% python3 -q
>>> import numpy as np
>>> from numpy import linalg as LA
>>> np.set_printoptions(suppress=True, linewidth=140)
>>> tidy = lambda a: np.round(a, 3) + 0
>>> X = np.load("sample19.npy")
>>> print(X)
[[3.1 2.  3.  3. ]
 [2.  0.1 3.  0. ]
 [2.  0.  3.1 3. ]
 [3.  2.  3.  3.1]]
>>> u = np.array([2, 1, 3, 5])
>>> other = X + np.outer(u, np.eye(4)[3])
>>> print(LA.matrix_rank(LA.inv(other) - LA.inv(X), tol=1e-8))
1
>>> print(LA.matrix_rank(other - X))
1
>>> print(other)
[[3.1 2.  3.  5. ]
 [2.  0.1 3.  1. ]
 [2.  0.  3.1 6. ]
 [3.  2.  3.  8.1]]
>>> rng = np.random.default_rng(493911)
>>> lab = rng.permutation(4)
>>> other = X[:, lab] * rng.choice([-1, 1], 4)
>>> print(other)
[[-3.1 -3.   2.  -3. ]
 [-2.  -3.   0.1 -0. ]
 [-2.  -3.1  0.  -3. ]
 [-3.  -3.   2.  -3.1]]
>>> left, _, vt = LA.svd(X.T @ other)
>>> print(tidy(LA.lstsq(X, other)[0]))
[[-1.  0.  0.  0.]
 [ 0.  0.  1.  0.]
 [ 0. -1.  0.  0.]
 [ 0.  0.  0. -1.]]
>>> print(lab)
[0 2 1 3]
>>> print(tidy(LA.norm(other, 2) / LA.norm(other)))
0.961
>>> print(LA.cond(other) > 100)
True
>>> left, sigma, vt = LA.svd(X)
>>> print(np.argmax(sigma[:-1] / (sigma[1:] + 1e-6)) + 1)
3
>>> other = left[:, :3] @ np.diag(sigma[:3]) @ vt[:3]
>>> print(LA.matrix_rank(other))
3
>>> print(tidy(np.abs(X - other).max()))
0.029
>>> print(LA.matrix_rank(X, rtol=0.05))
3
>>> E = np.loadtxt("data.csv", delimiter=",")
>>> print(E)
[[-3.  2.  0.]
 [ 0.  0.  0.]
 [-1. -3. -3.]
 [-1.  2.  2.]
 [ 0.  0.  0.]
 [-4. -1. -3.]
 [-1.  2.  2.]
 [-3.  2.  0.]
 [-5.  1. -1.]
 [ 0.  0.  0.]
 [-1. -3. -3.]
 [-1.  2.  2.]
 [-1.  2.  2.]
 [-4. -1. -3.]
 [ 0.  0.  0.]
 [-1. -3. -3.]
 [-1. -3. -3.]
 [ 0.  0.  0.]
 [ 0.  0.  0.]
 [-1. -3. -3.]
 [-1.  2.  2.]
 [-3.  2.  0.]
 [-5.  1. -1.]
 [ 0.  0.  0.]
 [-1. -3. -3.]
 [-3.  2.  0.]
 [-1.  2.  2.]
 [-4.  4.  2.]
 [-1.  2.  2.]]
>>> Xc = E - E.mean(axis=0)
>>> V = LA.svd(Xc)[2][:2]
>>> other = Xc - Xc @ V.T @ V
>>> print(tidy(other.std(axis=0)))
[0.083 0.146 0.151]
>>> print(tidy(np.diag(V.T @ V)))
[0.866 0.582 0.552]
>>> print(tidy((Xc @ V.T).std(axis=0)))
[2.67  1.671]
>>> print(LA.norm(other, axis=1).round(6).argmax())
0
>>> print(tidy(np.cov(Xc @ V.T, rowvar=False)))
[[7.384 0.   ]
 [0.    2.89 ]]
>>> F = np.load("out0.npy")
>>> print(tidy(F))
[[ 0.873 -0.57   2.05   1.479]
 [ 0.05  -0.293 -1.476  2.479]
 [ 2.167 -0.514 -0.929 -0.697]]
>>> F @ F
Traceback (most recent call last):
  File "<python-input-38>", line 1, in <module>
    F @ F
    ~~^~~
ValueError: matmul: Input operand 1 has a mismatch in its core dimension 0, with gufunc signature (n?,k),(k,m?)->(n?,m?) (size 3 is different from 4)
>>> cov = F.T @ F
>>> print(LA.matrix_rank(cov))
3
>>> print(np.allclose(cov, cov.T))
True
>>> print((F @ F.T).shape)
(3, 3)
>>> print(tidy(np.diag(cov)))
[5.461 0.675 7.242 8.817]
>>> print(tidy(LA.eigvalsh(cov)[::-1]))
[9.    7.29  5.905 0.   ]
>>> T = np.stack([F, 4 * F, F[::-1]])
>>> print(LA.matrix_rank(T.reshape(3, -1)))
2
>>> print(tidy(LA.norm(T, axis=(1, 2))))
[ 4.711 18.845  4.711]
>>> print(tidy(T.sum(axis=0)))
[[ 6.531 -3.364  9.319  6.697]
 [ 0.3   -1.755 -8.857 14.872]
 [11.709 -3.14  -2.593 -2.007]]
>>> print((T @ F.T).shape)
(3, 3, 3)
